In [1]: import numpy as np

In [2]: np.set_printoptions(precision=1, suppress=True, linewidth=140, floatmode="fixed")

In [3]: rnd = lambda a: np.round(a, 1) + 0

In [4]: r0 = np.array([2, 2, 2, 2, 0, 1, 0, 1, 2]) + 0.5

In [5]: F = np.eye(9) - 2 * np.outer(r0, r0) / (r0 @ r0)

In [6]: rnd(F)
Out[6]: 
array([[ 0.7, -0.3, -0.3, -0.3, -0.1, -0.2, -0.1, -0.2, -0.3],
       [-0.3,  0.7, -0.3, -0.3, -0.1, -0.2, -0.1, -0.2, -0.3],
       [-0.3, -0.3,  0.7, -0.3, -0.1, -0.2, -0.1, -0.2, -0.3],
       [-0.3, -0.3, -0.3,  0.7, -0.1, -0.2, -0.1, -0.2, -0.3],
       [-0.1, -0.1, -0.1, -0.1,  1.0,  0.0,  0.0,  0.0, -0.1],
       [-0.2, -0.2, -0.2, -0.2,  0.0,  0.9,  0.0, -0.1, -0.2],
       [-0.1, -0.1, -0.1, -0.1,  0.0,  0.0,  1.0,  0.0, -0.1],
       [-0.2, -0.2, -0.2, -0.2,  0.0, -0.1,  0.0,  0.9, -0.2],
       [-0.3, -0.3, -0.3, -0.3, -0.1, -0.2, -0.1, -0.2,  0.7]])

In [7]: vec = np.array([9, 9, 1, 3, -8, 1, 0, 1, -6])

In [8]: rnd(F.T @ (F @ vec))
Out[8]: array([ 9.0,  9.0,  1.0,  3.0, -8.0,  1.0,  0.0,  1.0, -6.0])

In [9]: rnd(np.sort(np.abs(np.degrees(np.angle(np.linalg.eigvals(F))))))
Out[9]: array([  0.0,   0.0,   0.0,   0.0,   0.0,   0.0,   0.0,   0.0, 180.0])

In [10]: rnd(np.linalg.inv(F))
Out[10]: 
array([[ 0.7, -0.3, -0.3, -0.3, -0.1, -0.2, -0.1, -0.2, -0.3],
       [-0.3,  0.7, -0.3, -0.3, -0.1, -0.2, -0.1, -0.2, -0.3],
       [-0.3, -0.3,  0.7, -0.3, -0.1, -0.2, -0.1, -0.2, -0.3],
       [-0.3, -0.3, -0.3,  0.7, -0.1, -0.2, -0.1, -0.2, -0.3],
       [-0.1, -0.1, -0.1, -0.1,  1.0,  0.0,  0.0,  0.0, -0.1],
       [-0.2, -0.2, -0.2, -0.2,  0.0,  0.9,  0.0, -0.1, -0.2],
       [-0.1, -0.1, -0.1, -0.1,  0.0,  0.0,  1.0,  0.0, -0.1],
       [-0.2, -0.2, -0.2, -0.2,  0.0, -0.1,  0.0,  0.9, -0.2],
       [-0.3, -0.3, -0.3, -0.3, -0.1, -0.2, -0.1, -0.2,  0.7]])

In [11]: print(rnd(np.abs(np.linalg.eigvals(F))))
[1.0 1.0 1.0 1.0 1.0 1.0 1.0 1.0 1.0]

In [12]: rnd(np.linalg.det(F))
Out[12]: np.float64(-1.0)

In [13]: K = np.loadtxt("out12.csv", delimiter=",")

In [14]: rnd(K)
Out[14]: 
array([[ 0.0,  2.0, -2.6, -2.9, -3.6,  2.7],
       [ 0.2,  0.9, -1.6, -0.4,  1.0,  0.3],
       [ 0.2,  1.2,  1.9, -1.5, -1.9, -1.2],
       [-0.8, -1.9, -0.4,  4.2,  3.8,  0.2],
       [ 3.1, -0.3,  1.9, -0.8,  0.4,  0.4],
       [ 0.1,  0.1, -0.4, -2.1, -0.3,  0.9],
       [-1.1, -1.7, -0.4,  1.3,  3.7, -1.9],
       [-1.1, -1.5, -2.6,  0.8, -0.8,  0.9],
       [ 1.3,  1.9,  2.2, -3.7,  0.6, -1.0],
       [-0.4,  1.7, -1.2,  1.6, -2.2, -2.5]])

In [15]: other = np.c_[K[:, :4] @ np.array([[3, -4, 5, -6], [8, 6, -6, -8], [-2, 0, 7, -1], [-9, -5, 4, -4]]), np.array([4, 6, 0, 7, 6, 2, 2, 0, 2, 7])]

In [16]: rnd(other)
Out[16]: 
array([[ 47.4,  26.5, -41.6,  -2.0,   4.0],
       [ 14.8,   6.7, -17.3,  -4.9,   6.0],
       [ 19.9,  14.0,   1.1,  -6.6,   0.0],
       [-55.0, -29.4,  21.3,   3.7,   7.0],
       [ 10.5, -10.4,  27.7, -14.7,   6.0],
       [ 20.8,  10.4, -11.3,   7.6,   2.0],
       [-27.8, -12.4,   7.2,  15.3,   2.0],
       [-17.7,  -8.8, -11.5,  18.2,   0.0],
       [ 48.0,  24.3,  -4.2, -10.4,   2.0],
       [  0.2,   3.9, -14.8, -16.5,   7.0]])

In [17]: np.linalg.matrix_rank(other)
Out[17]: np.int64(5)

In [18]: rnd(np.linalg.lstsq(K, other[:, 0])[0])
Out[18]: array([ 3.0,  8.0, -2.0, -9.0,  0.0,  0.0])

In [19]: rnd(np.linalg.norm(np.linalg.qr(K)[0].T @ other, axis=0) ** 2 / ((other ** 2).sum(axis=0) + 1e-12))
Out[19]: array([1.0, 1.0, 1.0, 1.0, 0.7])

In [20]: vec = np.array([3, 2, -3, 2, 1])

In [21]: target = other @ vec

In [22]: rnd(np.linalg.lstsq(other, target)[0])
Out[22]: array([ 3.0,  2.0, -3.0,  2.0,  1.0])

In [23]: rnd(np.linalg.solve(other.T @ other, other.T @ target))
Out[23]: array([ 3.0,  2.0, -3.0,  2.0,  1.0])

In [24]: rnd(np.linalg.pinv(other) @ other)
Out[24]: 
array([[1.0, 0.0, 0.0, 0.0, 0.0],
       [0.0, 1.0, 0.0, 0.0, 0.0],
       [0.0, 0.0, 1.0, 0.0, 0.0],
       [0.0, 0.0, 0.0, 1.0, 0.0],
       [0.0, 0.0, 0.0, 0.0, 1.0]])

In [25]: rng = np.random.default_rng(7907)

In [26]: target = target + 0.1 * rng.normal(size=10)

In [27]: rnd(target)
Out[27]: array([ 320.3,  106.0,   70.9, -273.4,  -95.5,  134.0,  -97.1,    0.2,  186.2,   26.5])

In [28]: b, *_ = np.linalg.lstsq(other, target)

In [29]: rnd(b)
Out[29]: array([ 3.0,  2.0, -3.0,  2.0,  1.0])

In [30]: rnd(other.T @ (target - other @ b))
Out[30]: array([0.0, 0.0, 0.0, 0.0, 0.0])

In [31]: print(rnd(np.linalg.norm(target - other @ b)))
0.2

In [32]: O, V = np.linalg.qr(K[:, :2])[0], np.linalg.qr(K[:, 2:])[0]

In [33]: s = np.linalg.svd(O.T @ V, compute_uv=False)

In [34]: rnd(np.linalg.norm(O @ O.T - V @ V.T, 2))
Out[34]: np.float64(1.0)

In [35]: rnd(s)
Out[35]: array([0.9, 0.7])

In [36]: proj = K @ np.linalg.solve(K.T @ K, K.T)

In [37]: np.allclose(proj @ proj, proj)
Out[37]: True

In [38]: np.linalg.matrix_rank(np.eye(10) - proj)
Out[38]: np.int64(4)

In [39]: rnd(np.linalg.eigvalsh(proj))
Out[39]: array([0.0, 0.0, 0.0, 0.0, 1.0, 1.0, 1.0, 1.0, 1.0, 1.0])

In [40]: rnd(np.diag(proj))
Out[40]: array([0.6, 0.5, 0.4, 0.6, 0.9, 0.2, 0.7, 0.6, 0.6, 0.9])

In [41]: rnd(np.trace(proj))
Out[41]: np.float64(6.0)

In [42]: r0 = np.array([2, 1])

In [43]: rnd(np.convolve(K[9], r0))
Out[43]: array([-0.9,  3.0, -0.8,  2.1, -2.7, -7.1, -2.5])

In [44]: print(rnd(np.polyval(r0, K[9])))
[ 0.1  4.5 -1.5  4.3 -3.3 -4.0]

In [45]: X = np.loadtxt("m.csv", delimiter=",")

In [46]: X
Out[46]: 
array([[ 1.0,  0.0,  0.0,  0.0,  0.0,  0.0,  0.0,  0.0,  0.0,  0.0,  0.0,  0.0],
       [-3.0,  1.0,  0.0,  0.0,  0.0,  0.0,  0.0,  0.0,  0.0,  0.0,  0.0,  0.0],
       [-5.0,  5.0,  1.0,  0.0,  0.0,  0.0,  0.0,  0.0,  0.0,  0.0,  0.0,  0.0],
       [ 2.0, -3.0,  3.0,  1.0,  0.0,  0.0,  0.0,  0.0,  0.0,  0.0,  0.0,  0.0],
       [-3.0, -1.0, -2.0,  2.0,  1.0,  0.0,  0.0,  0.0,  0.0,  0.0,  0.0,  0.0],
       [-3.0, -3.0,  3.0,  2.0,  3.0,  1.0,  0.0,  0.0,  0.0,  0.0,  0.0,  0.0],
       [-5.0, -5.0, -1.0,  4.0, -4.0,  5.0,  1.0,  0.0,  0.0,  0.0,  0.0,  0.0],
       [ 0.0, -1.0,  2.0, -4.0,  1.0,  3.0,  0.0,  1.0,  0.0,  0.0,  0.0,  0.0],
       [-5.0,  0.0,  5.0,  1.0,  3.0, -1.0, -1.0,  1.0,  1.0,  0.0,  0.0,  0.0],
       [ 4.0,  0.0, -4.0, -5.0,  4.0,  3.0,  3.0,  3.0,  5.0,  1.0,  0.0,  0.0],
       [-2.0,  5.0,  2.0, -3.0,  1.0,  0.0,  1.0, -2.0,  3.0, -4.0,  1.0,  0.0],
       [-5.0,  2.0,  0.0,  2.0,  5.0,  1.0,  3.0, -2.0, -4.0,  4.0,  4.0,  1.0]])

In [47]: # triangular, det is the product of the diagonal

In [48]: np.argsort(-np.linalg.norm(X, axis=0).round(6), kind="stable")[:3]
Out[48]: array([0, 1, 3])

In [49]: print(np.linalg.cond(X) > 100)
True

In [50]: [round(float(x), 1) for x in np.linalg.svd(X, compute_uv=False)[:3]]
Out[50]: [14.9, 12.5, 10.1]

In [51]: np.linalg.matrix_rank(X, rtol=0.1)
Out[51]: np.int64(8)

In [52]: Uu, s, vt = np.linalg.svd(X)

In [53]: print(np.argmax(s[:-1] / (s[1:] + 1e-6)) + 1)
11

In [54]: rnd(s)
Out[54]: array([14.9, 12.5, 10.1,  8.8,  8.2,  5.0,  4.0,  2.3,  1.0,  0.4,  0.1,  0.0])

In [55]: other = Uu[:, :11] @ np.diag(s[:11]) @ vt[:11]

In [56]: np.linalg.matrix_rank(X, rtol=0.05)
Out[56]: np.int64(9)

In [57]: print(X @ X)
[[  1.0   0.0   0.0   0.0   0.0   0.0   0.0   0.0   0.0   0.0   0.0   0.0]
 [ -6.0   1.0   0.0   0.0   0.0   0.0   0.0   0.0   0.0   0.0   0.0   0.0]
 [-25.0  10.0   1.0   0.0   0.0   0.0   0.0   0.0   0.0   0.0   0.0   0.0]
 [ -2.0   9.0   6.0   1.0   0.0   0.0   0.0   0.0   0.0   0.0   0.0   0.0]
 [ 11.0 -18.0   2.0   4.0   1.0   0.0   0.0   0.0   0.0   0.0   0.0   0.0]
 [-17.0   0.0   6.0  10.0   6.0   1.0   0.0   0.0   0.0   0.0   0.0   0.0]
 [ 15.0 -38.0  33.0  10.0   7.0  10.0   1.0   0.0   0.0   0.0   0.0   0.0]
 [-27.0  10.0  -1.0   0.0  11.0   6.0   0.0   1.0   0.0   0.0   0.0   0.0]
 [-34.0  26.0   7.0  -2.0   8.0  -4.0  -2.0   2.0   1.0   0.0   0.0   0.0]
 [-43.0 -36.0   6.0   9.0  23.0  25.0   1.0  11.0  10.0   1.0   0.0   0.0]
 [-74.0  25.0  19.0  31.0 -11.0 -16.0 -13.0 -13.0 -14.0  -8.0   1.0   0.0]
 [-17.0  -3.0 -36.0   0.0   7.0  27.0  26.0  -4.0  24.0  -8.0   8.0   1.0]]

In [58]: assert X == X.T
Traceback (most recent call last):
  Cell In[58], line 1
    assert X == X.T
ValueError: The truth value of an array with more than one element is ambiguous. Use a.any() or a.all()


In [59]: rnd(np.sort(np.abs(np.linalg.eigvals(X))))
Out[59]: array([1.0, 1.0, 1.0, 1.0, 1.0, 1.0, 1.0, 1.0, 1.0, 1.0, 1.0, 1.0])

In [60]: (X - X.T) / 2
Out[60]: 
array([[ 0.0,  1.5,  2.5, -1.0,  1.5,  1.5,  2.5,  0.0,  2.5, -2.0,  1.0,  2.5],
       [-1.5,  0.0, -2.5,  1.5,  0.5,  1.5,  2.5,  0.5,  0.0,  0.0, -2.5, -1.0],
       [-2.5,  2.5,  0.0, -1.5,  1.0, -1.5,  0.5, -1.0, -2.5,  2.0, -1.0,  0.0],
       [ 1.0, -1.5,  1.5,  0.0, -1.0, -1.0, -2.0,  2.0, -0.5,  2.5,  1.5, -1.0],
       [-1.5, -0.5, -1.0,  1.0,  0.0, -1.5,  2.0, -0.5, -1.5, -2.0, -0.5, -2.5],
       [-1.5, -1.5,  1.5,  1.0,  1.5,  0.0, -2.5, -1.5,  0.5, -1.5,  0.0, -0.5],
       [-2.5, -2.5, -0.5,  2.0, -2.0,  2.5,  0.0,  0.0,  0.5, -1.5, -0.5, -1.5],
       [ 0.0, -0.5,  1.0, -2.0,  0.5,  1.5,  0.0,  0.0, -0.5, -1.5,  1.0,  1.0],
       [-2.5,  0.0,  2.5,  0.5,  1.5, -0.5, -0.5,  0.5,  0.0, -2.5, -1.5,  2.0],
       [ 2.0,  0.0, -2.0, -2.5,  2.0,  1.5,  1.5,  1.5,  2.5,  0.0,  2.0, -2.0],
       [-1.0,  2.5,  1.0, -1.5,  0.5,  0.0,  0.5, -1.0,  1.5, -2.0,  0.0, -2.0],
       [-2.5,  1.0,  0.0,  1.0,  2.5,  0.5,  1.5, -1.0, -2.0,  2.0,  2.0,  0.0]])

In [61]: print(rnd(np.linalg.matrix_power(X, 3)))
[[   1.0    0.0    0.0    0.0    0.0    0.0    0.0    0.0    0.0    0.0    0.0    0.0]
 [  -9.0    1.0    0.0    0.0    0.0    0.0    0.0    0.0    0.0    0.0    0.0    0.0]
 [ -60.0   15.0    1.0    0.0    0.0    0.0    0.0    0.0    0.0    0.0    0.0    0.0]
 [ -57.0   36.0    9.0    1.0    0.0    0.0    0.0    0.0    0.0    0.0    0.0    0.0]
 [  60.0  -21.0   12.0    6.0    1.0    0.0    0.0    0.0    0.0    0.0    0.0    0.0]
 [ -48.0   -9.0   27.0   24.0    9.0    1.0    0.0    0.0    0.0    0.0    0.0    0.0]
 [ -72.0   55.0   78.0   48.0   33.0   15.0    1.0    0.0    0.0    0.0    0.0    0.0]
 [-103.0  -25.0   -3.0   30.0   30.0    9.0    0.0    1.0    0.0    0.0    0.0    0.0]
 [-158.0   79.0  -16.0   -9.0    9.0   -9.0   -3.0    3.0    1.0    0.0    0.0    0.0]
 [-142.0 -147.0  129.0   70.0  139.0   56.0   -6.0   24.0   15.0    1.0    0.0    0.0]
 [   0.0  169.0   37.0    0.0  -93.0 -130.0  -22.0  -53.0  -51.0  -12.0    1.0    0.0]
 [-233.0 -355.0  165.0  230.0   33.0   98.0  -11.0  -22.0    4.0  -36.0   12.0    1.0]]
